$ python3 -q
>>> import numpy as np
>>> np.set_printoptions(precision=2, suppress=True, linewidth=120)
>>> J = np.load("a.npy")
>>> J
array([[1.  , 0.7 , 0.49, 0.34],
       [0.7 , 1.  , 0.7 , 0.49],
       [0.49, 0.7 , 1.  , 0.7 ],
       [0.34, 0.49, 0.7 , 1.  ]])
>>> # symmetric, so the eigenvalues are real
>>> x0 = np.array([2, -4, 1, 0])
>>> target = J @ x0
>>> print(target)
[-0.31 -1.9  -0.82 -0.58]
>>> np.round(np.linalg.solve(J.T, J[2]), 2) + 0
array([0., 0., 1., 0.])
>>> print(np.round(np.linalg.solve(J, 4 * target), 2) + 0)
[  8. -16.   4.   0.]
>>> np.round(np.linalg.solve(J, target + J[:, 1]), 2) + 0
array([ 2., -3.,  1.,  0.])
>>> A = np.array([[0, 0, 0, 0, 0],
...     [0, 0, 0, 0, 0],
...     [0, 0, 0, 0, 0],
...     [0, 0, 0, 0, 0],
...     [-40, -15, -20, -40, 45]])
>>> L = np.linalg.cholesky(J)
>>> np.diag(L) ** 2
array([1.  , 0.51, 0.51, 0.51])
>>> J / np.sqrt(np.outer(np.diag(J), np.diag(J)))
array([[1.  , 0.7 , 0.49, 0.34],
       [0.7 , 1.  , 0.7 , 0.49],
       [0.49, 0.7 , 1.  , 0.7 ],
       [0.34, 0.49, 0.7 , 1.  ]])
>>> K = np.load("layer13.npy")
>>> K
array([[-1,  1,  4, -5, -5, -4, -1,  5],
       [ 0, -4,  2,  3,  4,  1,  0, -5],
       [ 0,  0, -2,  3, -3,  0, -2,  2],
       [ 0,  0,  0, -1,  2,  1,  0,  0],
       [ 0,  0,  0,  0, -5, -5, -4, -5],
       [ 0,  0,  0,  0,  0,  3,  0, -2],
       [ 0,  0,  0,  0,  0,  0,  2, -2],
       [ 0,  0,  0,  0,  0,  0,  0,  1]])
>>> # triangular, det is the product of the diagonal
>>> u, g = K[3], K[1]
>>> u @ u
np.int64(6)
>>> pr = (u @ g) / (u @ u) * u
>>> np.linalg.matrix_rank(np.outer(u, g))
np.int64(1)
>>> pr
array([ 0.,  0.,  0., -1.,  2.,  1.,  0.,  0.])
>>> np.outer(u, g)
array([[  0,   0,   0,   0,   0,   0,   0,   0],
       [  0,   0,   0,   0,   0,   0,   0,   0],
       [  0,   0,   0,   0,   0,   0,   0,   0],
       [  0,   4,  -2,  -3,  -4,  -1,   0,   5],
       [  0,  -8,   4,   6,   8,   2,   0, -10],
       [  0,  -4,   2,   3,   4,   1,   0,  -5],
       [  0,   0,   0,   0,   0,   0,   0,   0],
       [  0,   0,   0,   0,   0,   0,   0,   0]])
>>> print((g - pr) @ u)
0.0
>>> np.linalg.matrix_power(K, 2)
array([[  1,  -5, -10,  25,  12,  13,  11,  38],
       [  0,  16, -12,  -9, -36, -18, -20,  -3],
       [  0,   0,   4,  -9,  27,  18,  12,  17],
       [  0,   0,   0,   1, -12,  -8,  -8, -12],
       [  0,   0,   0,   0,  25,  10,  12,  38],
       [  0,   0,   0,   0,   0,   9,   0,  -8],
       [  0,   0,   0,   0,   0,   0,   4,  -6],
       [  0,   0,   0,   0,   0,   0,   0,   1]])
>>> K @ K
array([[  1,  -5, -10,  25,  12,  13,  11,  38],
       [  0,  16, -12,  -9, -36, -18, -20,  -3],
       [  0,   0,   4,  -9,  27,  18,  12,  17],
       [  0,   0,   0,   1, -12,  -8,  -8, -12],
       [  0,   0,   0,   0,  25,  10,  12,  38],
       [  0,   0,   0,   0,   0,   9,   0,  -8],
       [  0,   0,   0,   0,   0,   0,   4,  -6],
       [  0,   0,   0,   0,   0,   0,   0,   1]])
>>> K.inv()
Traceback (most recent call last):
  File "<python-input-27>", line 1, in <module>
    K.inv()
    ^^^^^
AttributeError: 'numpy.ndarray' object has no attribute 'inv'
>>> np.sort(np.abs(np.linalg.eigvals(K)))
array([1., 1., 1., 2., 2., 3., 4., 5.])
>>> print((K + K.T) / 2)
[[-1.   0.5  2.  -2.5 -2.5 -2.  -0.5  2.5]
 [ 0.5 -4.   1.   1.5  2.   0.5  0.  -2.5]
 [ 2.   1.  -2.   1.5 -1.5  0.  -1.   1. ]
 [-2.5  1.5  1.5 -1.   1.   0.5  0.   0. ]
 [-2.5  2.  -1.5  1.  -5.  -2.5 -2.  -2.5]
 [-2.   0.5  0.   0.5 -2.5  3.   0.  -1. ]
 [-0.5  0.  -1.   0.  -2.   0.   2.  -1. ]
 [ 2.5 -2.5  1.   0.  -2.5 -1.  -1.   1. ]]
